$ python -q
>>> import numpy as np
>>> from numpy import linalg as LA
>>> np.set_printoptions(precision=2, suppress=True, linewidth=100)
>>> tidy = lambda a: np.round(a, 2) + 0
>>> E = np.array([[0.2, 0.1], [0.1, 1.9], [0.8, 0.3]])
>>> E
array([[0.2, 0.1],
       [0.1, 1.9],
       [0.8, 0.3]])
>>> A2 = np.c_[E[:, :1] @ np.array([[4]]), np.array([5, 6, 3])]
>>> A2
array([[0.8, 5. ],
       [0.4, 6. ],
       [3.2, 3. ]])
>>> tidy(LA.lstsq(E, A2[:, 0])[0])
array([4., 0.])
>>> tidy(LA.norm(A2 - E @ LA.lstsq(E, A2)[0], axis=0))
array([0.  , 4.05])
>>> LA.matrix_rank(np.c_[E, A2])
np.int64(3)
>>> O, Rm = LA.qr(E)
>>> tidy(O.T @ O)
array([[1., 0.],
       [0., 1.]])
>>> tidy(abs(Rm[0, 0])), tidy(LA.norm(E[:, 0]))
(np.float64(0.83), np.float64(0.83))
>>> tidy(Rm)
array([[-0.83, -0.54],
       [ 0.  , -1.85]])
>>> tidy(LA.norm(E, "nuc"))
np.float64(2.73)
>>> tidy(LA.norm(E, 1)), tidy(LA.norm(E, np.inf))
(np.float64(2.3), np.float64(2.0))
>>> tidy(LA.norm(E, 2))
np.float64(1.94)
>>> tidy(LA.norm(E[2] - E[0]))
np.float64(0.63)
>>> LA.norm(E, axis=1).argmax()
np.int64(1)
>>> O, V = LA.qr(E[:, :1])[0], LA.qr(E[:, 1:])[0]
>>> sv = LA.svd(O.T @ V, compute_uv=False)
>>> (sv > 0.9).sum()
np.int64(0)
>>> tidy(sv)
array([0.28])
>>> data = np.array([[4.1, 4.0, -2.0], [-5.0, 5.1, -5.0], [4.0, 4.0, -1.9]])
>>> A2 = np.array([[0, 2], [0, 0]])
>>> cent = np.kron(A2, data)
>>> LA.matrix_rank(cent)
np.int64(3)
>>> tidy(LA.norm(cent, 2)), tidy(LA.norm(A2, 2) * LA.norm(data, 2))
(np.float64(18.8), np.float64(18.8))
>>> Uu, sv, Vt = LA.svd(data)
>>> tidy(sv)
array([9.4 , 7.75, 0.07])
>>> A2 = Uu[:, :2] @ np.diag(sv[:2]) @ Vt[:2]
>>> tidy(LA.norm(data - A2) / LA.norm(data))
np.float64(0.01)
>>> tidy(LA.norm(data - A2, 2)), tidy(sv[2])
(np.float64(0.07), np.float64(0.07))
>>> tidy(np.abs(data - A2).max())
np.float64(0.04)
>>> tidy(A2)
array([[ 4.09,  4.03, -1.96],
       [-5.  ,  5.1 , -5.  ],
       [ 4.01,  3.97, -1.94]])
>>> LA.matrix_rank(data, rtol=0.05)
np.int64(2)
>>> LA.matrix_rank(A2)
np.int64(2)
>>> x0 = np.array([1, 2, 1])
>>> a = np.maximum(data @ x0, 0)
>>> np.flatnonzero(a > 1e-9)
array([0, 1, 2])
>>> tidy(np.maximum(data @ (3 * x0), 0))
array([30.3,  0.6, 30.3])
>>> tidy(a)
array([10.1,  0.2, 10.1])
>>> F = np.loadtxt("w.csv", delimiter=",")
>>> F
array([[3., 0., 0., 1.],
       [1., 3., 0., 0.],
       [0., 1., 3., 0.],
       [0., 0., 1., 3.]])
>>> f = np.array([-2, -2])
>>> np.array([np.convolve(row, f, "same") for row in F])
array([[-6., -6.,  0., -2.],
       [-2., -8., -6.,  0.],
       [ 0., -2., -8., -6.],
       [ 0.,  0., -2., -8.]])
>>> np.correlate(F[0], F[1], "full")
array([0., 0., 9., 3., 0., 3., 1.])
>>> np.cross(F[0, :3], F[1, :3])
array([0., 0., 9.])
>>> Uu, sv = LA.svd(F)
Traceback (most recent call last):
  File "<python-input-49>", line 1, in <module>
    Uu, sv = LA.svd(F)
    ^^^^^^
ValueError: too many values to unpack (expected 2)
>>> Uu, sv, Vt = LA.svd(F, full_matrices=False)
>>> tidy(sv / sv[0])
array([1.  , 0.79, 0.79, 0.5 ])
>>> tidy(Uu.T @ F @ Vt.T)
array([[4.  , 0.  , 0.  , 0.  ],
       [0.  , 3.16, 0.  , 0.  ],
       [0.  , 0.  , 3.16, 0.  ],
       [0.  , 0.  , 0.  , 2.  ]])
>>> K = np.load("x.npy")
>>> K
array([[-1, -1,  1],
       [-1, -1,  1],
       [-2, -1, -2],
       [ 0, -1, -1]])
>>> # row 1 repeats row 0
>>> O, V = LA.qr(K[:, :1])[0], LA.qr(K[:, 1:])[0]
>>> sv = LA.svd(O.T @ V, compute_uv=False)
>>> tidy(sv)
array([0.83])
>>> tidy(LA.norm(O @ O.T - V @ V.T, 2))
np.float64(1.0)
>>> tidy(np.degrees(np.arccos(sv.clip(0, 1))))
array([33.75])
>>> f, g = K[1], K[3]
>>> f @ g
np.int64(0)
>>> pr = (f @ g) / (f @ f) * f
>>> LA.matrix_rank(np.outer(f, g))
np.int64(1)
>>> (g - pr) @ f
np.float64(0.0)
>>> tidy(LA.norm(f + g) ** 2 + LA.norm(f - g) ** 2)
np.float64(10.0)
>>> np.outer(f, g)
array([[ 0,  1,  1],
       [ 0,  1,  1],
       [ 0, -1, -1]])
>>> J = np.loadtxt("mat.csv", delimiter=",")
>>> J
array([[2.67, 0.93, 0.11],
       [2.79, 1.03, 1.1 ],
       [3.21, 0.92, 0.93],
       [2.98, 0.72, 0.98],
       [2.13, 0.32, 0.84],
       [2.08, 0.52, 0.34],
       [2.77, 0.97, 0.54],
       [2.  , 0.78, 0.29],
       [2.1 , 3.16, 3.15],
       [2.54, 2.68, 2.66],
       [1.6 , 2.88, 3.03],
       [2.06, 2.42, 3.29]])
>>> hat = J @ LA.solve(J.T @ J, J.T)
>>> np.allclose(hat @ hat, hat)
True
>>> tidy(LA.eigvalsh(hat))
array([0., 0., 0., 0., 0., 0., 0., 0., 0., 1., 1., 1.])
